In [1]: import numpy as np

In [2]: np.set_printoptions(precision=1, suppress=True, linewidth=200, sign=" ")

In [3]: rng = np.random.default_rng(25)

In [4]: labels = rng.integers(0, 2, 4)

In [5]: mat = (labels[:, None] == labels) * 2 + np.eye(4)

In [6]: mat
Out[6]: 
array([[ 3.,  0.,  2.,  0.],
       [ 0.,  3.,  0.,  2.],
       [ 2.,  0.,  3.,  0.],
       [ 0.,  2.,  0.,  3.]])

In [7]: # splits into 2 blocks

In [8]: evals, vecs = np.linalg.eigh(mat)

In [9]: np.round(vecs.T @ vecs, 1) + 0
Out[9]: 
array([[ 1.,  0.,  0.,  0.],
       [ 0.,  1.,  0.,  0.],
       [ 0.,  0.,  1.,  0.],
       [ 0.,  0.,  0.,  1.]])

In [10]: vecs @ np.diag(evals) @ vecs.T
Out[10]: 
array([[ 3.,  0.,  2.,  0.],
       [ 0.,  3.,  0.,  2.],
       [ 2.,  0.,  3.,  0.],
       [ 0.,  2.,  0.,  3.]])

In [11]: mat.shape
Out[11]: (4, 4)

In [12]: np.count_nonzero(mat)
Out[12]: np.int64(8)

In [13]: mat.sum(axis=1)
Out[13]: array([ 5.,  5.,  5.,  5.])

In [14]: np.diff(mat, axis=0)
Out[14]: 
array([[-3.,  3., -2.,  2.],
       [ 2., -3.,  3., -2.],
       [-2.,  2., -3.,  3.]])

In [15]: round(float(np.linalg.norm(mat)), 1)
Out[15]: 7.2

In [16]: mat - mat[0]
Out[16]: 
array([[ 0.,  0.,  0.,  0.],
       [-3.,  3., -2.,  2.],
       [-1.,  0.,  1.,  0.],
       [-3.,  2., -2.,  3.]])

In [17]: np.linalg.svd(mat, compute_uv=False)
Out[17]: array([ 5.,  5.,  1.,  1.])

In [18]: mat.sum(axis=0)
Out[18]: array([ 5.,  5.,  5.,  5.])

In [19]: Y = mat / np.sqrt((mat ** 2).mean(axis=1, keepdims=True))

In [20]: np.linalg.matrix_rank(Y) == np.linalg.matrix_rank(mat)
Out[20]: np.True_

In [21]: Y[2]
Out[21]: array([ 1.1,  0. ,  1.7,  0. ])

In [22]: x0 = np.array([1, -3, 0, -3])

In [23]: target = mat @ x0

In [24]: beta, lr = np.zeros(4), 1 / np.linalg.norm(mat, 2) ** 2

In [25]: for i in range(10):
    ...:     beta -= lr * mat.T @ (mat @ beta - target)
    ...:     if i % 2 == 0: print(i, round(np.linalg.norm(mat @ beta - target), 1))
    ...: 
0 0.7
2 0.6
4 0.6
6 0.5
8 0.5

In [26]: beta
Out[26]: array([ 0.7, -3. ,  0.3, -3. ])

In [27]: evals, vecs = np.linalg.eig(mat)

In [28]: round(np.prod(evals), 1)
Out[28]: np.float64(25.0)

In [29]: np.sort(np.linalg.eigvals(mat @ mat))
Out[29]: array([  1.,   1.,  25.,  25.])

In [30]: np.sort(np.linalg.eigvals(mat.T))
Out[30]: array([ 1.,  1.,  5.,  5.])

In [31]: X = np.load("mat.npy")

In [32]: X
Out[32]: 
array([[ -2. ,   4.2,  -3.8,  -0.3,   0.6,  -0.3,   1.2],
       [ -6.5,   1.7,  -7.8,   0.8,  -0.4,   2.7,  -2.2],
       [ -6.9,   6.9, -10.6,   0.1,   0.7,   1.5,   0.1],
       [ -3. ,  -1.6,  -2.7,   0.5,  -0.4,   1.9,  -2.3],
       [ -8. ,   2.1,  -9.7,   0.6,   0.9,   3.8,  -1.3],
       [ -7.3,   7.4,  -7.9,   3.5,   1.1,   4. ,   0. ],
       [ -9.3,   7.6, -11.5,   2.7,   0.8,   4.2,  -0.8],
       [ -5.5,  -0.1,  -8.5,  -1.4,  -0.9,   1.2,  -2.7],
       [ -4.7,   4.1,  -7. ,   0.3,   1.9,   1.7,   0.8],
       [ -6.4,   7. ,  -8.6,   0.9,   2.1,   2.4,   1.2],
       [ -6.6,  -0.9,  -7.9,  -0.4,   0.4,   2.8,  -2.2],
       [ -3.3,   0.4,  -3. ,   1.6,  -1.3,   1.6,  -2.1],
       [ -6.3,   2.5,  -6.1,   2.9,  -1. ,   3.4,  -2.7],
       [ -5. ,   2.6,  -6.7,   0.4,   0. ,   2. ,  -1.1],
       [ -5.3,   3.2,  -6.6,   1.6,  -2.3,   1.4,  -3. ],
       [ -4.2,   8.9,  -5. ,   3.1,   1.6,   2.3,   2.1],
       [ -7.6,   8.5, -10.1,   2.4,   1.2,   3.2,   0.2],
       [ -1.2,   0.7,  -1.6,   0. ,   1.3,   0.7,   0.6],
       [ -5.9,   7.3, -11.2,  -1. ,  -0.9,  -0.3,  -0.4],
       [ -5.7,  11.5, -11.4,  -0.4,   0. ,  -0.6,   1.4],
       [ -2.5,   6.3,  -5.9,   0. ,  -1.8,  -1.3,  -0.3],
       [ -4.7,   9. ,  -9.6,   0.1,  -2.6,  -1.4,  -1. ],
       [ -1.8,   6.7,  -4.2,   1. ,   0. ,  -0.5,   1.2],
       [ -7.3,  -1.2,  -7.2,   0.8,   1.9,   4.8,  -1.8]])

In [33]: Y = X / np.sqrt((X ** 2).mean(axis=1, keepdims=True))

In [34]: np.linalg.norm(Y, axis=1)
Out[34]: array([ 2.6,  2.6,  2.6,  2.6,  2.6,  2.6,  2.6,  2.6,  2.6,  2.6,  2.6,  2.6,  2.6,  2.6,  2.6,  2.6,  2.6,  2.6,  2.6,  2.6,  2.6,  2.6,  2.6,  2.6])

In [35]: np.linalg.matrix_rank(Y) == np.linalg.matrix_rank(X)
Out[35]: np.True_

In [36]: E = np.loadtxt("run1.csv", delimiter=",")

In [37]: E
Out[37]: 
array([[ 3.,  0.,  0.,  0.,  0.,  0.,  0.,  0.,  0.,  0.],
       [ 2.,  0.,  0.,  0.,  0.,  0.,  0.,  0.,  0.,  0.],
       [ 1.,  3., -3.,  0.,  0.,  0.,  0.,  0.,  0.,  0.],
       [-3., -4., -9.,  3.,  0.,  0.,  0.,  0.,  0.,  0.],
       [-6., -8.,  9.,  7.,  4.,  0.,  0.,  0.,  0.,  0.],
       [-2.,  4., -7.,  1.,  8., -8.,  0.,  0.,  0.,  0.],
       [ 1.,  4.,  7.,  1.,  6., -1.,  5.,  0.,  0.,  0.],
       [ 2.,  4.,  7.,  2.,  5., -7., -5.,  5.,  0.,  0.],
       [ 9.,  5.,  4.,  8., -1., -4.,  6., -2., -7.,  0.],
       [ 4.,  7.,  4., -3., -3., -9.,  9.,  2., -3., -6.]])

In [38]: np.round(np.linalg.norm(E, 2) / np.linalg.norm(E), 1)
Out[38]: np.float64(0.6)

In [39]: np.linalg.matrix_rank(E, rtol=0.1)
Out[39]: np.int64(7)

In [40]: np.argsort(-np.linalg.norm(E, axis=0).round(6), kind="stable")[:3]
Out[40]: array([ 2,  1,  5])
